In [1]: import numpy as np

In [2]: np.set_printoptions(precision=4, suppress=True, linewidth=140)

In [3]: M = np.loadtxt("out10.csv", delimiter=",")

In [4]: M
Out[4]: 
array([[  0.,  -4.,   4., -11.],
       [  4.,   0.,   4., -13.],
       [ -4.,  -4.,   0.,   8.],
       [ 11.,  13.,  -8.,   0.]])

In [5]: # skew, so no eigenvalue has a real part

In [6]: x = np.array([1, 1, 2, 1])

In [7]: a = np.maximum(M @ x, 0)

In [8]: M.T @ a
Out[8]: array([ 88., 104., -64.,   0.])

In [9]: np.tanh(M @ x)
Out[9]: array([-1.    , -0.7616,  0.    ,  1.    ])

In [10]: a
Out[10]: array([0., 0., 0., 8.])

In [11]: M * (a > 1e-9)[:, None]
Out[11]: 
array([[ 0., -0.,  0., -0.],
       [ 0.,  0.,  0., -0.],
       [-0., -0.,  0.,  0.],
       [11., 13., -8.,  0.]])

In [12]: x = np.array([2, 2, 0, -1])

In [13]: (M * x).sum(axis=1)
Out[13]: array([  3.,  21., -24.,  48.])

In [14]: np.linalg.norm(M @ x) <= np.linalg.norm(M, 2) * np.linalg.norm(x) + 1e-9
Out[14]: np.True_

In [15]: M * x
Out[15]: 
array([[ 0., -8.,  0., 11.],
       [ 8.,  0.,  0., 13.],
       [-8., -8.,  0., -8.],
       [22., 26., -0., -0.]])

In [16]: M @ np.eye(4)[1]
Out[16]: array([-4.,  0., -4., 13.])

In [17]: M @ (2 * x)
Out[17]: array([  6.,  42., -48.,  96.])

In [18]: np.linalg.matrix_rank(M, rtol=0.1)
Out[18]: np.int64(2)

In [19]: np.abs(np.linalg.svd(M)[2][-1])
Out[19]: array([0.    , 0.4941, 0.843 , 0.2127])

In [20]: np.linalg.cond(M) > 100
Out[20]: np.False_

In [21]: [round(float(x), 4) for x in np.linalg.svd(M, compute_uv=False)[:3]]
Out[21]: [20.014, 20.014, 1.1992]

In [22]: r0 = np.array([0, -3])

In [23]: np.polyval(r0, M[2])
Out[23]: array([-3., -3., -3., -3.])

In [24]: np.cross(M[2, :3], M[1, :3])
Out[24]: array([-16.,  16.,  16.])

In [25]: data = np.load("layer18.npy")

In [26]: data
Out[26]: 
array([[1, 0, 0],
       [0, 1, 0],
       [0, 0, 1]])

In [27]: Q, r_ = np.linalg.qr(data)

In [28]: Q.T @ Q
Out[28]: 
array([[1., 0., 0.],
       [0., 1., 0.],
       [0., 0., 1.]])

In [29]: Q.shape, r_.shape
Out[29]: ((3, 3), (3, 3))

In [30]: np.linalg.matrix_power(data - np.diag(np.diag(data)), 3)
Out[30]: 
array([[0, 0, 0],
       [0, 0, 0],
       [0, 0, 0]])

In [31]: np.prod(np.diag(data)), np.round(np.linalg.det(data), 4)
Out[31]: (np.int64(1), np.float64(1.0))

In [32]: data @ data
Out[32]: 
array([[1, 0, 0],
       [0, 1, 0],
       [0, 0, 1]])

In [33]: x = np.ones(3)

In [34]: for _ in range(5):
    ...:     x = data @ x
    ...:     x /= np.linalg.norm(x)
    ...:     print(round(x @ data @ x, 4))
    ...: 
1.0
1.0
1.0
1.0
1.0

In [35]: round(float(np.linalg.eigvalsh(data)[-1]), 4)
Out[35]: 1.0
